% ipython --no-banner

In [1]: import numpy as np

In [2]: import numpy.linalg as la

In [3]: np.set_printoptions(suppress=True, linewidth=100)

In [4]: tidy = lambda a: np.round(a, 2) + 0

In [5]: r0 = np.array([-5, -1, -7]) + 0.5

In [6]: F = np.eye(3) - 2 * np.outer(r0, r0) / (r0 @ r0)

In [7]: tidy(F)
Out[7]: 
array([[ 0.35, -0.07, -0.93],
       [-0.07,  0.99, -0.1 ],
       [-0.93, -0.1 , -0.35]])

In [8]: # symmetric, so the eigenvalues are real

In [9]: Q, V = la.qr(F[:, :1])[0], la.qr(F[:, 1:])[0]

In [10]: s = la.svd(Q.T @ V, compute_uv=False)

In [11]: tidy(s)
Out[11]: array([0.])

In [12]: np.degrees(np.arccos(s.clip(0, 1)))
Out[12]: array([90.])

In [13]: print(tidy(la.norm(Q @ Q.T - V @ V.T, 2)))
1.0

In [14]: rng = np.random.default_rng(141889)

In [15]: lab = rng.permutation(3)

In [16]: M2 = F[:, lab] * rng.choice([-1, 1], 3)

In [17]: tidy(M2)
Out[17]: 
array([[-0.93, -0.35, -0.07],
       [-0.1 ,  0.07,  0.99],
       [-0.35,  0.93, -0.1 ]])

In [18]: U, _, Vt = la.svd(F.T @ M2)

In [19]: print(tidy(la.lstsq(F, M2)[0]))
[[ 0. -1.  0.]
 [ 0.  0.  1.]
 [ 1.  0.  0.]]

In [20]: mat = np.load("run9.npy")

In [21]: mat
Out[21]: 
array([[ 1, -2,  4, -8],
       [ 1, -1,  1, -1],
       [ 1,  0,  0,  0],
       [ 1,  1,  1,  1],
       [ 1,  2,  4,  8]])

In [22]: M2 = mat + rng.integers(-2, 3, (5, 2)) @ rng.integers(-2, 3, (2, 4))

In [23]: M2
Out[23]: 
array([[-1,  0,  6, -9],
       [ 5, -1, -3,  1],
       [ 5, -3, -4,  2],
       [ 3,  0, -1,  2],
       [-1,  3,  6,  7]])

In [24]: M2 - mat
Out[24]: 
array([[-2,  2,  2, -1],
       [ 4,  0, -4,  2],
       [ 4, -3, -4,  2],
       [ 2, -1, -2,  1],
       [-2,  1,  2, -1]])

In [25]: tidy(la.svd(M2 - mat, compute_uv=False))
Out[25]: array([10.42,  2.32,  0.  ,  0.  ])

In [26]: E = np.array([[1, 1, -1, -1, -1, -1, 1, 1],
    ...:     [1, 1, 1, 1, -1, -1, -1, -1],
    ...:     [1, 1, 1, 1, 1, 1, 1, 1],
    ...:     [1, 1, -1, -1, 1, 1, -1, -1],
    ...:     [1, -1, -1, 1, 1, -1, -1, 1],
    ...:     [1, -1, 1, -1, 1, -1, 1, -1],
    ...:     [1, -1, 1, -1, -1, 1, -1, 1],
    ...:     [1, -1, -1, 1, -1, 1, 1, -1]])

In [27]: E
Out[27]: 
array([[ 1,  1, -1, -1, -1, -1,  1,  1],
       [ 1,  1,  1,  1, -1, -1, -1, -1],
       [ 1,  1,  1,  1,  1,  1,  1,  1],
       [ 1,  1, -1, -1,  1,  1, -1, -1],
       [ 1, -1, -1,  1,  1, -1, -1,  1],
       [ 1, -1,  1, -1,  1, -1,  1, -1],
       [ 1, -1,  1, -1, -1,  1, -1,  1],
       [ 1, -1, -1,  1, -1,  1,  1, -1]])

In [28]: Q, Rm = la.qr(E)

In [29]: np.allclose(Rm.T @ Rm, E.T @ E)
Out[29]: True

In [30]: print(tidy(Q))
[[-0.35 -0.35  0.35 -0.35  0.35 -0.35  0.35 -0.35]
 [-0.35 -0.35 -0.35  0.35  0.35 -0.35 -0.35  0.35]
 [-0.35 -0.35 -0.35  0.35 -0.35  0.35  0.35 -0.35]
 [-0.35 -0.35  0.35 -0.35 -0.35  0.35 -0.35  0.35]
 [-0.35  0.35  0.35  0.35 -0.35 -0.35 -0.35 -0.35]
 [-0.35  0.35 -0.35 -0.35 -0.35 -0.35  0.35  0.35]
 [-0.35  0.35 -0.35 -0.35  0.35  0.35 -0.35 -0.35]
 [-0.35  0.35  0.35  0.35  0.35  0.35  0.35  0.35]]

In [31]: vec = np.array([-2, 0, 0, 0, 3, 1, 1, 2])

In [32]: la.norm(E @ vec) <= la.norm(E, 2) * la.norm(vec) + 1e-9
Out[32]: np.True_

In [33]: (E @ vec).argmax()
Out[33]: np.int64(2)

In [34]: E @ np.ones(8)
Out[34]: array([0., 0., 8., 0., 0., 0., 0., 0.])

In [35]: E @ vec
Out[35]: array([-3, -9,  5, -1,  1, -1, -3, -5])

In [36]: E @ (2 * vec)
Out[36]: array([ -6, -18,  10,  -2,   2,  -2,  -6, -10])

In [37]: lab = rng.permutation(8)

In [38]: lab
Out[38]: array([2, 3, 7, 0, 1, 6, 4, 5])

In [39]: M2 = E[lab][:, lab]

In [40]: np.diag(M2)
Out[40]: array([ 1, -1, -1,  1,  1, -1,  1, -1])
